$ python -q
>>> import numpy as np
>>> from numpy import linalg as LA
>>> np.set_printoptions(suppress=True, linewidth=140)
>>> rd = lambda a: np.round(a, 2) + 0
>>> data = np.array([[2, 4, 0, 1, 5],
...     [-2, 0, -4, -3, 1],
...     [-7, -5, -9, -8, -4],
...     [0, 2, -2, -1, 3],
...     [6, 8, 4, 5, 9],
...     [-4, -2, -6, -5, -1],
...     [-5, -3, -7, -6, -2]])
>>> data
array([[ 2,  4,  0,  1,  5],
       [-2,  0, -4, -3,  1],
       [-7, -5, -9, -8, -4],
       [ 0,  2, -2, -1,  3],
       [ 6,  8,  4,  5,  9],
       [-4, -2, -6, -5, -1],
       [-5, -3, -7, -6, -2]])
>>> # null space of dimension 3
>>> rk = LA.matrix_rank(data)
>>> print(rk)
2
>>> ns = LA.svd(data)[2][rk:].T
>>> LA.matrix_rank(data.T @ data), LA.matrix_rank(data @ data.T)
(np.int64(2), np.int64(2))
>>> np.allclose(data @ ns, 0)
True
>>> rd(data @ ns)
array([[0., 0., 0.],
       [0., 0., 0.],
       [0., 0., 0.],
       [0., 0., 0.],
       [0., 0., 0.],
       [0., 0., 0.],
       [0., 0., 0.]])
>>> [int(LA.matrix_rank(data[:i])) for i in range(1, len(data) + 1)]
[1, 2, 2, 2, 2, 2, 2]
>>> [int(LA.matrix_rank(data[:, :j + 1])) for j in range(5)]
[1, 2, 2, 2, 2]
>>> [int(LA.matrix_rank(np.delete(data, i, axis=0))) for i in range(7)]
[2, 2, 2, 2, 2, 2, 2]
